% python3 -q
>>> import numpy as np
>>> from numpy import linalg as LA
>>> np.set_printoptions(suppress=True, linewidth=200)
>>> rng = np.random.default_rng(13455)
>>> t = np.sort(rng.uniform(-2, 2, 41))
>>> F = np.c_[t, t ** 2, t ** 3] @ np.array([[2, 2, 5, 4, 9, 5], [5, 9, 9, 4, 9, 8], [9, 5, 1, 7, 0, 5]])
>>> print(F.round(2))
[[-48.86  -5.98  16.44 -42.28  15.82 -15.41]
 [-48.62  -5.92  16.39 -42.09  15.75 -15.32]
 [-28.37  -0.88  11.26 -25.73   9.03  -8.36]
 [-26.04  -0.39  10.58 -23.83   8.2   -7.61]
 [-21.86   0.42   9.29 -20.41   6.65  -6.29]
 [-21.35   0.52   9.12 -19.99   6.46  -6.14]
 [-20.46   0.67   8.83 -19.25   6.12  -5.87]
 [-18.91   0.93   8.32 -17.97   5.52  -5.4 ]
 [-11.07   1.9    5.37 -11.41   2.3   -3.2 ]
 [-10.02   1.97   4.92 -10.51   1.84  -2.93]
 [ -9.79   1.98   4.82 -10.31   1.74  -2.88]
 [ -7.46   2.04   3.74  -8.29   0.68  -2.32]
 [ -4.77   1.9    2.33  -5.89  -0.59  -1.75]
 [ -2.95   1.59   1.21  -4.17  -1.47  -1.43]
 [ -2.2    1.36   0.69  -3.41  -1.82  -1.32]
 [ -1.73   1.16   0.34  -2.91  -2.02  -1.25]
 [ -1.29   0.93  -0.02  -2.41  -2.18  -1.19]
 [ -1.28   0.92  -0.03  -2.39  -2.18  -1.19]
 [ -1.23   0.89  -0.07  -2.33  -2.19  -1.18]
 [ -0.62   0.38  -0.59  -1.49  -2.19  -1.06]
 [ -0.61   0.36  -0.6   -1.46  -2.18  -1.05]
 [ -0.37   0.04  -0.72  -0.97  -1.82  -0.89]
 [ -0.18  -0.12  -0.48  -0.44  -0.96  -0.5 ]
 [ -0.09  -0.08  -0.24  -0.2   -0.45  -0.24]
 [  0.24   0.27   0.54   0.41   0.91   0.54]
 [  0.51   0.6    1.08   0.81   1.74   1.07]
 [  0.72   0.86   1.45   1.08   2.28   1.44]
 [  1.15   1.38   2.13   1.59   3.23   2.14]
 [  1.3    1.56   2.35   1.76   3.53   2.37]
 [  3.09   3.57   4.57   3.6    6.37   4.78]
 [  3.61   4.13   5.13   4.1    7.06   5.41]
 [  6.17   6.76   7.58   6.47   9.95   8.31]
 [  6.2    6.79   7.61   6.5    9.98   8.35]
 [  6.68   7.27   8.03   6.93  10.46   8.86]
 [ 10.97  11.39  11.46  10.7   14.26  13.23]
 [ 17.28  17.15  15.85  16.08  18.87  19.18]
 [ 30.99  28.94  24.    27.48  27.    31.15]
 [ 32.28  30.01  24.71  28.54  27.68  32.23]
 [ 42.82  38.67  30.22  37.16  32.91  40.92]
 [ 49.58  44.1   33.56  42.65  36.    46.35]
 [ 88.24  74.13  50.8   73.79  51.27  76.19]]
>>> print(np.round(np.trace(LA.pinv(F) @ F), 2))
3.0
>>> print(np.abs(np.diag(LA.qr(F)[1])) > 1e-9)
[ True  True  True False False False]
>>> try:
...     LA.inv(F)
... except LA.LinAlgError as e:
...     print(repr(e))
... 
LinAlgError('Last 2 dimensions of the array must be square')
>>> print(np.allclose(F[:-1].T @ LA.lstsq(F[:-1].T, F[-1])[0], F[-1]))
True
>>> M = np.loadtxt("out6.csv", delimiter=",")
>>> print(M)
[[ 0.69 -2.39 -0.43 -5.5  -1.69 -1.78  2.15  3.18 -1.63 -0.08]
 [ 0.66  1.14 -0.09  1.32  0.64 -2.23 -3.33 -3.02 -0.53 -0.48]
 [-0.06 -0.7   0.9   2.89 -1.18 -2.33 -1.53 -0.42 -3.12  0.77]
 [-0.99  0.49  0.34  2.24  0.49  3.01  1.54  0.64  1.46  0.46]
 [-0.09  0.75  0.2   2.01  0.43 -0.12 -1.27 -1.38  0.02  0.03]
 [ 0.03 -0.97  0.48  0.64 -1.09 -1.55 -0.24  0.6  -2.16  0.5 ]
 [ 1.26  0.46  0.15  1.34 -0.28 -5.33 -5.07 -3.62 -3.05 -0.38]
 [-0.39 -1.15  1.02  2.74 -1.47 -1.41 -0.24  0.76 -3.02  1.04]
 [ 0.15 -0.21  0.1   0.12 -0.29 -0.89 -0.5  -0.16 -0.78  0.06]
 [ 0.51 -2.73  0.51 -1.89 -2.59 -3.71  0.42  2.36 -4.39  0.69]
 [-0.12  0.12 -1.28 -5.43  1.12  4.03  3.97  2.42  4.38 -0.87]]
>>> print(np.unique(M.round(6), axis=0).shape)
(11, 10)
>>> print(np.abs(np.diag(LA.qr(M)[1])) > 1e-9)
[ True  True  True False False False False False False False]
>>> try:
...     LA.inv(M)
... except LA.LinAlgError as e:
...     print(e)
... 
Last 2 dimensions of the array must be square
>>> print(M.ravel(order="F"))
[ 0.69  0.66 -0.06 -0.99 -0.09  0.03  1.26 -0.39  0.15  0.51 -0.12 -2.39  1.14 -0.7   0.49  0.75 -0.97  0.46 -1.15 -0.21 -2.73  0.12 -0.43 -0.09  0.9   0.34  0.2   0.48  0.15  1.02  0.1   0.51 -1.28
 -5.5   1.32  2.89  2.24  2.01  0.64  1.34  2.74  0.12 -1.89 -5.43 -1.69  0.64 -1.18  0.49  0.43 -1.09 -0.28 -1.47 -0.29 -2.59  1.12 -1.78 -2.23 -2.33  3.01 -0.12 -1.55 -5.33 -1.41 -0.89 -3.71  4.03
  2.15 -3.33 -1.53  1.54 -1.27 -0.24 -5.07 -0.24 -0.5   0.42  3.97  3.18 -3.02 -0.42  0.64 -1.38  0.6  -3.62  0.76 -0.16  2.36  2.42 -1.63 -0.53 -3.12  1.46  0.02 -2.16 -3.05 -3.02 -0.78 -4.39  4.38
 -0.08 -0.48  0.77  0.46  0.03  0.5  -0.38  1.04  0.06  0.69 -0.87]
>>> print(M.reshape(-1, 2))
[[ 0.69 -2.39]
 [-0.43 -5.5 ]
 [-1.69 -1.78]
 [ 2.15  3.18]
 [-1.63 -0.08]
 [ 0.66  1.14]
 [-0.09  1.32]
 [ 0.64 -2.23]
 [-3.33 -3.02]
 [-0.53 -0.48]
 [-0.06 -0.7 ]
 [ 0.9   2.89]
 [-1.18 -2.33]
 [-1.53 -0.42]
 [-3.12  0.77]
 [-0.99  0.49]
 [ 0.34  2.24]
 [ 0.49  3.01]
 [ 1.54  0.64]
 [ 1.46  0.46]
 [-0.09  0.75]
 [ 0.2   2.01]
 [ 0.43 -0.12]
 [-1.27 -1.38]
 [ 0.02  0.03]
 [ 0.03 -0.97]
 [ 0.48  0.64]
 [-1.09 -1.55]
 [-0.24  0.6 ]
 [-2.16  0.5 ]
 [ 1.26  0.46]
 [ 0.15  1.34]
 [-0.28 -5.33]
 [-5.07 -3.62]
 [-3.05 -0.38]
 [-0.39 -1.15]
 [ 1.02  2.74]
 [-1.47 -1.41]
 [-0.24  0.76]
 [-3.02  1.04]
 [ 0.15 -0.21]
 [ 0.1   0.12]
 [-0.29 -0.89]
 [-0.5  -0.16]
 [-0.78  0.06]
 [ 0.51 -2.73]
 [ 0.51 -1.89]
 [-2.59 -3.71]
 [ 0.42  2.36]
 [-4.39  0.69]
 [-0.12  0.12]
 [-1.28 -5.43]
 [ 1.12  4.03]
 [ 3.97  2.42]
 [ 4.38 -0.87]]
>>> T = M.reshape(11, 2, -1)
>>> print(np.einsum("ihd,jhd->hij", T, T).shape)
(2, 11, 11)
>>> print(T[:, 0])
[[ 0.69 -2.39 -0.43 -5.5  -1.69]
 [ 0.66  1.14 -0.09  1.32  0.64]
 [-0.06 -0.7   0.9   2.89 -1.18]
 [-0.99  0.49  0.34  2.24  0.49]
 [-0.09  0.75  0.2   2.01  0.43]
 [ 0.03 -0.97  0.48  0.64 -1.09]
 [ 1.26  0.46  0.15  1.34 -0.28]
 [-0.39 -1.15  1.02  2.74 -1.47]
 [ 0.15 -0.21  0.1   0.12 -0.29]
 [ 0.51 -2.73  0.51 -1.89 -2.59]
 [-0.12  0.12 -1.28 -5.43  1.12]]
>>> print(T.transpose(1, 0, 2))
[[[ 0.69 -2.39 -0.43 -5.5  -1.69]
  [ 0.66  1.14 -0.09  1.32  0.64]
  [-0.06 -0.7   0.9   2.89 -1.18]
  [-0.99  0.49  0.34  2.24  0.49]
  [-0.09  0.75  0.2   2.01  0.43]
  [ 0.03 -0.97  0.48  0.64 -1.09]
  [ 1.26  0.46  0.15  1.34 -0.28]
  [-0.39 -1.15  1.02  2.74 -1.47]
  [ 0.15 -0.21  0.1   0.12 -0.29]
  [ 0.51 -2.73  0.51 -1.89 -2.59]
  [-0.12  0.12 -1.28 -5.43  1.12]]

 [[-1.78  2.15  3.18 -1.63 -0.08]
  [-2.23 -3.33 -3.02 -0.53 -0.48]
  [-2.33 -1.53 -0.42 -3.12  0.77]
  [ 3.01  1.54  0.64  1.46  0.46]
  [-0.12 -1.27 -1.38  0.02  0.03]
  [-1.55 -0.24  0.6  -2.16  0.5 ]
  [-5.33 -5.07 -3.62 -3.05 -0.38]
  [-1.41 -0.24  0.76 -3.02  1.04]
  [-0.89 -0.5  -0.16 -0.78  0.06]
  [-3.71  0.42  2.36 -4.39  0.69]
  [ 4.03  3.97  2.42  4.38 -0.87]]]
>>> print(T.shape)
(11, 2, 5)
>>> print(np.swapaxes(T, 1, 2)[10])
[[-0.12  4.03]
 [ 0.12  3.97]
 [-1.28  2.42]
 [-5.43  4.38]
 [ 1.12 -0.87]]
>>> u = np.array([-1, -1])
>>> print(np.round(np.polyval(u, M[8]), 2))
[-1.15 -0.79 -1.1  -1.12 -0.71 -0.11 -0.5  -0.84 -0.22 -1.06]
>>> print(np.round(np.correlate(M[8], M[7], "full"), 2) + 0)
[ 0.16 -0.67  0.85 -0.37 -0.75  0.09  2.5   0.   -0.37  4.71  0.57 -1.72 -0.67  1.25 -1.47 -0.25  1.02  0.24 -0.02]
>>> t = np.radians(36)
>>> R = np.eye(10)
>>> R[3, 3] = R[1, 1] = np.cos(t)
>>> R[3, 1], R[1, 3] = -np.sin(t), np.sin(t)
>>> print(R.round(2))
[[ 1.    0.    0.    0.    0.    0.    0.    0.    0.    0.  ]
 [ 0.    0.81  0.    0.59  0.    0.    0.    0.    0.    0.  ]
 [ 0.    0.    1.    0.    0.    0.    0.    0.    0.    0.  ]
 [ 0.   -0.59  0.    0.81  0.    0.    0.    0.    0.    0.  ]
 [ 0.    0.    0.    0.    1.    0.    0.    0.    0.    0.  ]
 [ 0.    0.    0.    0.    0.    1.    0.    0.    0.    0.  ]
 [ 0.    0.    0.    0.    0.    0.    1.    0.    0.    0.  ]
 [ 0.    0.    0.    0.    0.    0.    0.    1.    0.    0.  ]
 [ 0.    0.    0.    0.    0.    0.    0.    0.    1.    0.  ]
 [ 0.    0.    0.    0.    0.    0.    0.    0.    0.    1.  ]]
>>> M2 = M @ R.T
>>> print(np.allclose(LA.norm(M, axis=1), LA.norm(M2, axis=1)))
True
>>> z = rng.permutation(10)
>>> print(z)
[2 8 5 6 9 7 4 3 1 0]
>>> M2 = R[z][:, z]
>>> print(np.round(LA.det(M2), 2), np.round(LA.det(R[z]), 2))
1.0 1.0
>>> print(round(np.trace(M2), 2))
9.62
>>> print(np.allclose(M2, R))
False
>>> J = np.loadtxt("data.csv", delimiter=",")
>>> print(J)
[[ 0.09  0.01 -0.64]
 [ 0.92  0.99 -0.77]
 [ 0.53  0.64 -0.94]
 [-0.93 -0.99  0.99]
 [-0.93 -0.98  0.99]
 [ 0.82  0.96 -0.89]
 [ 0.88  0.97 -0.99]
 [-0.92 -0.99  0.77]
 [ 0.88  0.96 -0.99]
 [-0.99 -1.    1.  ]
 [-0.18 -0.02  0.91]
 [ 0.85  0.95 -0.99]
 [-0.35 -0.45  0.73]
 [ 0.81  0.93 -0.98]
 [ 0.56  0.47 -1.  ]
 [-0.87 -0.95  1.  ]
 [ 0.97  1.   -1.  ]
 [-0.06  0.14  0.84]
 [-0.76 -0.9   0.95]
 [ 0.9   0.97 -0.99]
 [-0.62 -0.74  0.95]
 [-0.84 -0.94  0.99]
 [ 0.97  0.99 -1.  ]
 [ 1.    1.   -1.  ]
 [ 0.84  0.93 -0.99]
 [-0.64 -0.8   0.89]
 [ 0.29  0.55  0.27]
 [ 0.8   0.92 -0.98]
 [ 0.6   0.7  -0.97]
 [-0.98 -1.    1.  ]
 [-0.96 -1.    0.78]
 [-0.48 -0.86 -0.9 ]]
>>> D = LA.norm(J[:, None] - J[None], axis=-1)
>>> print((D + 1e9 * np.eye(32)).round(6).argmin(axis=1))
[14  5 28  4  3 13  8 30  6 29 17 24 20 27  2 21 22 10 21  6 25 15 16 16 11 20 17 13  2  9  7  0]
>>> print(D[:5, :5].round(2))
[[0.   1.29 0.82 2.17 2.16]
 [1.29 0.   0.55 3.23 3.23]
 [0.82 0.55 0.   2.92 2.91]
 [2.17 3.23 2.92 0.   0.01]
 [2.16 3.23 2.91 0.01 0.  ]]
>>> print(D[8].round(6).argsort(kind="stable")[:4])
[ 8  6 19 11]
>>> print(np.flatnonzero(D[8] < D.mean() / 2))
[ 1  2  5  6  8 11 13 14 16 19 22 23 24 27 28]
>>> print(np.round(LA.norm(J - J.mean(axis=0), axis=1), 2))
[0.55 1.42 1.12 1.82 1.81 1.41 1.5  1.69 1.5  1.86 1.04 1.48 1.06 1.44 1.1  1.77 1.58 0.94 1.65 1.51 1.49 1.74 1.57 1.59 1.46 1.5  0.64 1.43 1.2  1.86 1.73 1.35]
>>> print(LA.matrix_rank(D ** 2))
5
>>> print(D.mean(axis=1).argmax())
31
>>> K = np.load("layer0.npy")
>>> print(K)
[[-3  0  0  0  0  0  0  0  0  0  0  0]
 [ 0 -1  0  0  0  0  0  0  0  0  0  0]
 [ 0  0  0  0  0  0  0  0  0  0  0  0]
 [ 0  0  0  1  0  0  0  0  0  0  0  0]
 [ 0  0  0  0  2  0  0  0  0  0  0  0]
 [ 0  0  0  0  0 -2  0  0  0  0  0  0]
 [ 0  0  0  0  0  0 -3  0  0  0  0  0]
 [ 0  0  0  0  0  0  0 -1  0  0  0  0]
 [ 0  0  0  0  0  0  0  0 -3  0  0  0]
 [ 0  0  0  0  0  0  0  0  0  1  0  0]
 [ 0  0  0  0  0  0  0  0  0  0  2  0]
 [ 0  0  0  0  0  0  0  0  0  0  0 -1]]
>>> print(K @ K)
[[9 0 0 0 0 0 0 0 0 0 0 0]
 [0 1 0 0 0 0 0 0 0 0 0 0]
 [0 0 0 0 0 0 0 0 0 0 0 0]
 [0 0 0 1 0 0 0 0 0 0 0 0]
 [0 0 0 0 4 0 0 0 0 0 0 0]
 [0 0 0 0 0 4 0 0 0 0 0 0]
 [0 0 0 0 0 0 9 0 0 0 0 0]
 [0 0 0 0 0 0 0 1 0 0 0 0]
 [0 0 0 0 0 0 0 0 9 0 0 0]
 [0 0 0 0 0 0 0 0 0 1 0 0]
 [0 0 0 0 0 0 0 0 0 0 4 0]
 [0 0 0 0 0 0 0 0 0 0 0 1]]
>>> print(np.round(np.sort(LA.eigvals(K)), 2))
[-3. -3. -3. -2. -1. -1. -1.  0.  1.  1.  2.  2.]
>>> try:
...     LA.inv(K)
... except LA.LinAlgError as e:
...     print("failed:", e)
... 
failed: Singular matrix
>>> print([int(LA.matrix_rank(LA.matrix_power(K, p))) for p in range(1, 13)])
[11, 11, 11, 11, 11, 11, 11, 11, 11, 11, 11, 11]
>>> W0 = np.load("w.npy")
>>> print(W0)
[[ -6   2  -4  -4   4   1   7  -3  -4   0  -5]
 [  8  12  17   7   0  11  -1  15  -5   6  -9]
 [ 12   3   4  -5   3   6   9   7   2   5  -6]
 [ -7   7  15  18  -6   2 -17   7  -6  -2   4]
 [-10  -3  -1   8  -5  -6 -13  -5  -1  -5   8]
 [  1  -6  -7  -3  -3  -5  -5  -5   4  -1   3]
 [  2  10  17  11   0   8  -2  12  -5   2  -2]
 [-11   7  12  13   2   3   0   4  -7  -4   5]]
>>> W = np.array([[-1, -3, -3, -1],
...     [0, -1, -1, 0],
...     [-3, -2, 0, 0],
...     [2, -1, -2, 0],
...     [0, -1, 0, 3],
...     [2, 2, 2, 2],
...     [2, -1, 3, -1],
...     [-2, 3, 3, 2],
...     [1, 1, 0, 1],
...     [-2, -1, -1, -1],
...     [1, -1, -1, -3]])
>>> beta = np.array([3, -1, 0, 2])
>>> H = np.maximum(W0 @ W + beta, 0)
>>> print(LA.matrix_rank(H))
4
>>> Z = np.array([[-3, 3], [-8, 3], [-4, 2], [-2, -2]])
>>> print(W @ Z)
[[ 41 -16]
 [ 12  -5]
 [ 25 -15]
 [ 10  -1]
 [  2  -9]
 [-34  12]
 [ -8  11]
 [-34   5]
 [-13   4]
 [ 20  -9]
 [ 15   4]]
>>> print((H @ Z).round(6).argmax(axis=1))
[1 1 1 1 1 1 1 1]
>>> W0 @ W0
Traceback (most recent call last):
  File "<python-input-65>", line 1, in <module>
    W0 @ W0
    ~~~^~~~
ValueError: matmul: Input operand 1 has a mismatch in its core dimension 0, with gufunc signature (n?,k),(k,m?)->(n?,m?) (size 8 is different from 11)
>>> cov = W0.T @ W0
>>> print((W0 @ W0.T).shape)
(8, 8)
>>> print(np.round(LA.svd(W0, compute_uv=False) ** 2, 2) + 0)
[2805.99 1611.24  340.73   65.03    0.      0.      0.      0.  ]
>>> print(LA.matrix_rank(cov))
4
>>> print(np.round(LA.eigvalsh(cov)[::-1], 2) + 0)
[2805.99 1611.24  340.73   65.03    0.      0.      0.      0.      0.      0.      0.  ]
>>> print(np.diag(cov))
[ 519  400 1029  777   99  296  618  542  172  111  260]
